$ ipython --no-banner

In [1]: import numpy as np

In [2]: import numpy.linalg as la

In [3]: np.set_printoptions(precision=3, suppress=True, linewidth=200, sign=" ")

In [4]: E = np.loadtxt("out16.csv", delimiter=",")

In [5]: print(E)
[[  0.4   0.9   0.8   0.5]
 [ -0.9  -0.4  -0.7   1.1]
 [ -1.    0.3   2.9   0.7]
 [ -1.    1.   -0.2  -0.7]
 [  0.4   0.9  -0.7  -2.2]
 [ -1.    1.4  -0.3  -1.2]
 [  0.3   0.1  -0.6  -1. ]
 [  0.4  -0.1  -0.4   1. ]
 [ -1.7   1.1   0.5   1.2]
 [ -0.6  -0.9   0.6   2. ]
 [ -1.2   0.9   1.2  -1.1]
 [ -0.2  -1.2   1.1  -1.9]
 [ -1.   -0.8   1.9  -0.4]
 [ -0.8   0.5   0.1  -0.2]
 [  0.6  -0.9   0.5  -1.1]
 [  1.5   1.4  -0.1   0.4]
 [ -0.2  -1.3   0.5  -0.2]
 [  1.4   0.6  -0.9   0.2]
 [ -1.2  -1.4   0.6  -0.3]
 [  1.9   2.2   0.9  -0.4]
 [  9.  -16.   -4.   11. ]
 [  0.8   0.8   0.8  -0.2]
 [  0.5  -0.3  -0.8   0.7]
 [  0.6   0.9   0.   -1.4]
 [  0.3  -0.7   1.1   0.5]
 [  0.4   0.6   0.7  -0.5]
 [ -2.7   0.1   0.5   0.7]
 [ -0.2   0.    0.2   0.8]]

In [6]: t3 = np.stack([E, -3 * E, E[::-1]])

In [7]: print((t3 @ E.T).shape)
(3, 28, 28)

In [8]: print(np.einsum("bij,cij->bc", t3, t3))
[[  577.59 -1732.77    41.98]
 [-1732.77  5198.31  -125.94]
 [   41.98  -125.94   577.59]]

In [9]: print(la.norm(t3, axis=(1, 2)))
[ 24.033  72.099  24.033]

In [10]: print(la.matrix_rank(t3))
[ 4  4  4]

In [11]: D = la.norm(E[:, None] - E[None], axis=-1)

In [12]: print(la.matrix_rank(D ** 2))
6

In [13]: print(np.flatnonzero(D[23] < D.mean() / 2))
[  3   4   5   6  13  14  21  23  25]

In [14]: print(D.mean(axis=1).argmax())
20

In [15]: print(D[23].round(6).argsort(kind="stable")[:4])
[ 23   4   6  25]

In [16]: print(np.unravel_index(D.round(6).argmax(), D.shape))
(np.int64(5), np.int64(20))

In [17]: print((D + 1e9 * np.eye(28)).round(6).argmin(axis=1))
[ 21  27  12   5  23   3  23  22  26  27   3  14  18   3  16  17  18  15  16  15   9  25   7   4  16  21   8   7]

In [18]: Ac = (E - E.mean(axis=0)) / E.std(axis=0)

In [19]: print(Ac.std(axis=0))
[ 1.  1.  1.  1.]

In [20]: print(np.argwhere(np.abs(Ac) > 2))
[[  2   2]
 [ 20   0]
 [ 20   1]
 [ 20   2]
 [ 20   3]]

In [21]: beta = la.lstsq(np.delete(Ac, 0, axis=1), Ac[:, 0])[0]

In [22]: print(beta)
[-0.46  -0.316  0.139]

In [23]: q, evecs = la.qr(E[:, :2])[0], la.qr(E[:, 2:])[0]

In [24]: sig = la.svd(q.T @ evecs, compute_uv=False)

In [25]: print(sig)
[ 0.9    0.313]

In [26]: print((sig > 0.9).sum())
0

In [27]: mat = np.load("mat.npy")

In [28]: print(mat)
[[-1 -1 -3 -2]
 [-1 -1 -3 -2]
 [ 2  2  0  1]
 [-1 -1 -3 -2]
 [ 0  0 -2 -1]]

In [29]: Uu, sig, Vt = la.svd(mat)

In [30]: evecs = Vt[:(sig > 1e-8).sum()]

In [31]: rng = np.random.default_rng(2778)

In [32]: x0 = mat[1] + -3 * mat[4] + rng.integers(2) * np.eye(4)[0]

In [33]: print(x0)
[-1. -1.  3.  1.]

In [34]: print(evecs.T @ evecs)
[[ 0.455  0.455 -0.091  0.182]
 [ 0.455  0.455 -0.091  0.182]
 [-0.091 -0.091  0.818  0.364]
 [ 0.182  0.182  0.364  0.273]]

In [35]: print(np.round(la.norm(x0 - evecs.T @ evecs @ x0), 3))
0.0

In [36]: t3 = np.stack([mat, -3 * mat, mat[::-1]])

In [37]: print(la.norm(t3, axis=(1, 2)))
[  7.681  23.043   7.681]

In [38]: print(la.matrix_rank(t3.reshape(3, -1)))
2

In [39]: print(t3.sum(axis=0))
[[ 2  2  4  3]
 [ 1  1  3  2]
 [-2 -2  0 -1]
 [ 1  1  3  2]
 [-1 -1  1  0]]

In [40]: print(t3.shape)
(3, 5, 4)

In [41]: M2 = E / np.sqrt((E ** 2).mean(axis=1, keepdims=True))

In [42]: print(la.matrix_rank(M2) == la.matrix_rank(E))
True

In [43]: print(la.norm(M2, axis=1))
[ 2.  2.  2.  2.  2.  2.  2.  2.  2.  2.  2.  2.  2.  2.  2.  2.  2.  2.  2.  2.  2.  2.  2.  2.  2.  2.  2.  2.]

In [44]: print(la.matrix_rank(E - E.mean(axis=1, keepdims=True)))
3

In [45]: M = np.minimum.outer(np.arange(1, 5), np.arange(1, 5)) * 5

In [46]: print(M)
[[  5   5   5   5]
 [  5  10  10  10]
 [  5  10  15  15]
 [  5  10  15  20]]

In [47]: vals, evecs = la.eigvalsh(M)
ValueError: too many values to unpack (expected 2)


In [48]: vals, evecs = la.eigh(M)

In [49]: print(la.svd(M, compute_uv=False))
[ 41.454   5.      2.13    1.416]

In [50]: print(la.eigvalsh(M @ M))
[    2.004     4.537    25.     1718.459]

In [51]: print(np.abs(evecs[:, -1]).round(6).argmax())
3

In [52]: print(la.eigvalsh(M + -1 * np.eye(4)))
[  0.416   1.13    4.     40.454]

In [53]: print(evecs @ np.diag(vals) @ evecs.T)
[[  5.   5.   5.   5.]
 [  5.  10.  10.  10.]
 [  5.  10.  15.  15.]
 [  5.  10.  15.  20.]]

In [54]: r0, r1 = M[0], M[3]

In [55]: print(r0 @ r0)
100

In [56]: pr = (r0 @ r1) / (r0 @ r0) * r0

In [57]: print(la.matrix_rank(np.outer(r0, r1)))
1

In [58]: print((r1 - pr) @ r0)
0.0

In [59]: C = E[[3, 7]].astype(float)

In [60]: for _ in range(5):
    ...:     labels = la.norm(E[:, None] - C, axis=-1).argmin(axis=1)
    ...:     C = np.array([E[labels == j].mean(axis=0) for j in range(2)])
    ...: 

In [61]: print(labels)
[ 0  0  0  0  0  0  0  0  0  0  0  0  0  0  0  0  0  0  0  0  1  0  0  0  0  0  0  0]

In [62]: print(C[1] - C[0])
[  9.156 -16.211  -4.378  11.111]

In [63]: M2 = np.array([[0, 1, 1, 3], [3, 3, 0, 0], [0, 2, 2, 3], [2, 3, 3, 0], [3, 2, 2, 1]])

In [64]: feats = M2.T @ M2

In [65]: print(feats)
[[ 22  21  12   3]
 [ 21  27  18  11]
 [ 12  18  18  11]
 [  3  11  11  19]]

In [66]: r0 = np.array([0, -3, -1])

In [67]: print(np.cross(feats[1, :3], feats[2, :3]))
[ 162 -162   54]

In [68]: print(np.convolve(feats[1], r0))
[   0  -63 -102  -81  -51  -11]

In [69]: print(np.correlate(feats[1], feats[2], "full"))
[  231   675  1062  1183   846   414   132]

In [70]: print(np.array([np.convolve(row, r0, "same") for row in feats]))
[[ -66  -85  -57  -21]
 [ -63 -102  -81  -51]
 [ -36  -66  -72  -51]
 [  -9  -36  -44  -68]]

In [71]: print(np.polyval(r0, feats[1]))
[-64 -82 -55 -34]

In [72]: J = np.load("m.npy")

In [73]: print(J)
[[ 0  3  1  0  1]
 [ 3  3  2  2  0]
 [ 1  2  3  1  3]
 [ 0  0  1  3  2]
 [ 3  2  0  2  2]]

In [74]: x0 = np.array([0, 1, 2, 2, 0])

In [75]: print(la.norm(J @ x0) <= la.norm(J, 2) * la.norm(x0) + 1e-9)
True

In [76]: print(np.einsum("ij,j->i", J, x0))
[  5  11  10   8   6]

In [77]: print(J @ (2 * x0))
[ 10  22  20  16  12]

In [78]: print((J @ x0).argmax())
1

In [79]: print(J @ np.eye(5)[1])
[ 3.  3.  2.  0.  2.]

In [80]: t3 = np.stack([J, 4 * J, J[::-1]])

In [81]: print(la.det(t3))
[   -229. -234496.    -229.]

In [82]: print(t3.shape)
(3, 5, 5)

In [83]: print(la.matrix_rank(t3.reshape(3, -1)))
2

In [84]: print((t3 @ J.T).shape)
(3, 5, 5)

In [85]: print(la.norm(t3, axis=(1, 2)))
[  9.798  39.192   9.798]

In [86]: x0 = np.array([0, 2, 2, -3, -1])

In [87]: y = J @ x0

In [88]: beta, lr = np.zeros(5), 1 / la.norm(J, 2) ** 2

In [89]: for i in range(10):
    ...:     beta -= lr * J.T @ (J @ beta - y)
    ...:     if i % 2 == 0: print(i, round(la.norm(J @ beta - y), 3))
    ...: 
0 11.27
2 8.214
4 6.028
6 4.464
8 3.346

In [90]: print(round(float(la.cond(J)), 3))
5.871

In [91]: gram = J.T @ J

In [92]: print(np.allclose(gram, gram.T))
True

In [93]: print(gram)
[[ 19  17   9  13   9]
 [ 17  26  15  12  13]
 [  9  15  15  10  12]
 [ 13  12  10  18  13]
 [  9  13  12  13  18]]

In [94]: print((J @ J.T).shape)
(5, 5)

In [95]: print(la.norm(J, axis=1))
[ 3.317  5.099  4.899  3.742  4.583]

In [96]: print(round(la.norm(J, 2), 3))
8.327

In [97]: print(round(float(la.norm(J[2], 1)), 3), round(la.norm(J[2], np.inf), 3))
10.0 3.0

In [98]: X = np.load("x.npy")

In [99]: print(X)
[[-1.054 -1.851 -0.559]
 [-1.044 -1.988 -0.848]
 [-1.479 -2.262 -0.932]
 [-1.285 -2.402 -1.177]
 [-0.922 -1.363 -0.758]
 [-1.447 -2.145 -0.9  ]
 [-1.319 -2.023 -0.62 ]
 [-1.034 -2.682 -1.055]
 [-0.861 -2.126 -0.424]
 [-0.827 -2.074 -1.827]
 [-1.116 -2.107 -1.537]
 [-1.085 -1.881 -1.782]
 [-1.255 -1.321 -1.867]
 [-1.158 -2.2   -1.737]
 [-0.848 -1.298 -1.928]
 [-1.449 -2.092 -1.37 ]
 [-0.866 -1.933 -1.733]
 [-0.582 -1.495 -1.973]
 [-0.233  0.111 -1.78 ]
 [ 0.51  -0.014 -1.716]
 [ 0.572 -0.411 -2.198]
 [-0.1    0.166 -2.052]
 [-0.191 -0.524 -2.011]
 [ 0.419 -0.119 -1.604]
 [-0.146 -0.181 -1.847]
 [-0.17  -0.138 -1.8  ]
 [-0.425 -0.186 -2.594]]

In [100]: M2 = np.c_[X[:, :2] @ np.array([[-1, -3], [-2, 3]]), np.array([-3, 2, -1, 3, 2, -2, -3, -3, -2, -2, -2, 1, -2, 2, 2, -3, 2, 0, -3, 2, 3, -2, 3, 2, 0, -1, 2])]

In [101]: print(M2)
[[ 4.756 -2.391 -3.   ]
 [ 5.02  -2.832  2.   ]
 [ 6.003 -2.349 -1.   ]
 [ 6.089 -3.351  3.   ]
 [ 3.648 -1.323  2.   ]
 [ 5.737 -2.094 -2.   ]
 [ 5.365 -2.112 -3.   ]
 [ 6.398 -4.944 -3.   ]
 [ 5.113 -3.795 -2.   ]
 [ 4.975 -3.741 -2.   ]
 [ 5.33  -2.973 -2.   ]
 [ 4.847 -2.388  1.   ]
 [ 3.897 -0.198 -2.   ]
 [ 5.558 -3.126  2.   ]
 [ 3.444 -1.35   2.   ]
 [ 5.633 -1.929 -3.   ]
 [ 4.732 -3.201  2.   ]
 [ 3.572 -2.739  0.   ]
 [ 0.011  1.032 -3.   ]
 [-0.482 -1.572  2.   ]
 [ 0.25  -2.949  3.   ]
 [-0.232  0.798 -2.   ]
 [ 1.239 -0.999  3.   ]
 [-0.181 -1.614  2.   ]
 [ 0.508 -0.105  0.   ]
 [ 0.446  0.096 -1.   ]
 [ 0.797  0.717  2.   ]]

In [102]: print(np.round(la.norm(M2 - X @ la.lstsq(X, M2)[0], axis=0), 3) + 0)
[  0.      0.     10.172]

In [103]: print(la.matrix_rank(M2))
3

In [104]: q, evecs = la.qr(M[:, :2])[0], la.qr(M[:, 2:])[0]

In [105]: sig = la.svd(q.T @ evecs, compute_uv=False)

In [106]: print((sig > 0.9).sum())
1

In [107]: print(np.degrees(np.arccos(sig.clip(0, 1))))
[  8.988  81.012]

In [108]: print(sig)
[ 0.988  0.156]

In [109]: gram = np.cov(X, rowvar=False)

In [110]: print(gram.shape)
(3, 3)

In [111]: print(np.argwhere(np.triu(np.abs(np.corrcoef(X.T)) > 0.8, 1)))
[[ 0  1]]

In [112]: print(np.median(X, axis=0))
[-0.866 -1.851 -1.733]

In [113]: q, r_ = la.qr(X)

In [114]: print(np.round(q.T @ q, 3) + 0)
[[ 1.  0.  0.]
 [ 0.  1.  0.]
 [ 0.  0.  1.]]

In [115]: print(round(abs(r_[0, 0]), 3), round(float(la.norm(X[:, 0])), 3))
4.854 4.854

In [116]: print(round(np.trace(q @ q.T), 3))
3.0

In [117]: print(q.shape, r_.shape)
(27, 3) (3, 3)

In [118]: print(np.abs(np.diag(r_)))
[ 4.854  2.744  6.229]

In [119]: C = X[[9, 25]].astype(float)

In [120]: for _ in range(3):
     ...:     labels = la.norm(X[:, None] - C, axis=-1).argmin(axis=1)
     ...:     C = np.array([X[labels == j].mean(axis=0) for j in range(2)])
     ...: 

In [121]: print(labels)
[ 0  0  0  0  0  0  0  0  0  0  0  0  0  0  0  0  0  0  1  1  1  1  1  1  1  1  1]

In [122]: print(C[1] - C[0])
[ 1.117  1.814 -0.676]

In [123]: print(np.abs(C[1] - C[0]).argmax())
1
